In [1]: import numpy as np

In [2]: import numpy.linalg as la

In [3]: np.set_printoptions(suppress=True, linewidth=140)

In [4]: arr = np.load("case8.npy")

In [5]: print(arr)
[[ 1  1  1  1 -1 -1 -1 -1]
 [ 1 -1  1 -1 -1  1 -1  1]]

In [6]: def softmax(z):
   ...:     e = np.exp(z - z.max(axis=-1, keepdims=True))
   ...:     return e / e.sum(axis=-1, keepdims=True)
   ...: 

In [7]: print(np.round(softmax(arr[1]), 1) + 0)
[0.2 0.  0.2 0.  0.  0.2 0.  0.2]

In [8]: print(np.round(softmax(10 * arr[1]), 1) + 0)
[0.2 0.  0.2 0.  0.  0.2 0.  0.2]

In [9]: print(np.round(softmax(arr[1] + -2), 1) + 0)
[0.2 0.  0.2 0.  0.  0.2 0.  0.2]

In [10]: print(np.round(softmax(arr).sum(axis=1), 1))
[1. 1.]

In [11]: S = arr @ arr.T / np.sqrt(8)

In [12]: print(np.round(softmax(S + np.triu(np.full(S.shape, -np.inf), 1)), 1))
[[1.  0. ]
 [0.1 0.9]]

In [13]: print(softmax(S).round(6).argmax(axis=1))
[0 1]

In [14]: out = arr / la.norm(arr, axis=1)
---------------------------------------------------------------------------
ValueError                                Traceback (most recent call last)
Cell In[14], line 1
----> 1 out = arr / la.norm(arr, axis=1)

ValueError: operands could not be broadcast together with shapes (2,8) (2,) 

In [15]: out = arr / la.norm(arr, axis=1, keepdims=True)

In [16]: C2 = out @ out.T

In [17]: print(C2.round(1) + 0)
[[1. 0.]
 [0. 1.]]

In [18]: print(np.degrees(np.arccos(np.clip(C2[1, 0], -1, 1))))
90.0

In [19]: print(np.argwhere(np.triu(np.abs(C2) > 0.95, 1)))
[]

In [20]: print(np.round(la.norm(out, axis=1), 1))
[1. 1.]

In [21]: print(C2[1].round(1) + 0)
[0. 1.]

In [22]: C2 = arr.T @ arr

In [23]: print(la.matrix_rank(C2))
2

In [24]: print(C2)
[[ 2  0  2  0 -2  0 -2  0]
 [ 0  2  0  2  0 -2  0 -2]
 [ 2  0  2  0 -2  0 -2  0]
 [ 0  2  0  2  0 -2  0 -2]
 [-2  0 -2  0  2  0  2  0]
 [ 0 -2  0 -2  0  2  0  2]
 [-2  0 -2  0  2  0  2  0]
 [ 0 -2  0 -2  0  2  0  2]]

In [25]: print((arr @ arr.T).shape)
(2, 2)

In [26]: print(np.round(la.eigvalsh(C2)[::-1], 1) + 0)
[8. 8. 0. 0. 0. 0. 0. 0.]

In [27]: E = np.load("m.npy")

In [28]: print(E)
[[ 1  0  0  0]
 [ 0  0  0  0]
 [-2 -2 -1  0]
 [-1  2  1 -2]]

In [29]: Uu, sv, Vt = la.svd(E)

In [30]: vecs = Vt[:(sv > 1e-8).sum()]

In [31]: rng = np.random.default_rng(899694)

In [32]: x = E[2] + 2 * E[1] + rng.integers(2) * np.eye(4)[1]

In [33]: print(x)
[-2. -2. -1.  0.]

In [34]: print(np.round(vecs.T @ vecs, 1) + 0)
[[1.  0.  0.  0. ]
 [0.  0.8 0.4 0. ]
 [0.  0.4 0.2 0. ]
 [0.  0.  0.  1. ]]

In [35]: print(la.matrix_rank(np.vstack([E, x])))
3

In [36]: print(np.round(np.diag(vecs.T @ vecs), 1))
[1.  0.8 0.2 1. ]

In [37]: print(np.allclose(vecs.T @ vecs @ x, x))
True

In [38]: print(round(la.norm(x - vecs.T @ vecs @ x), 1))
0.0
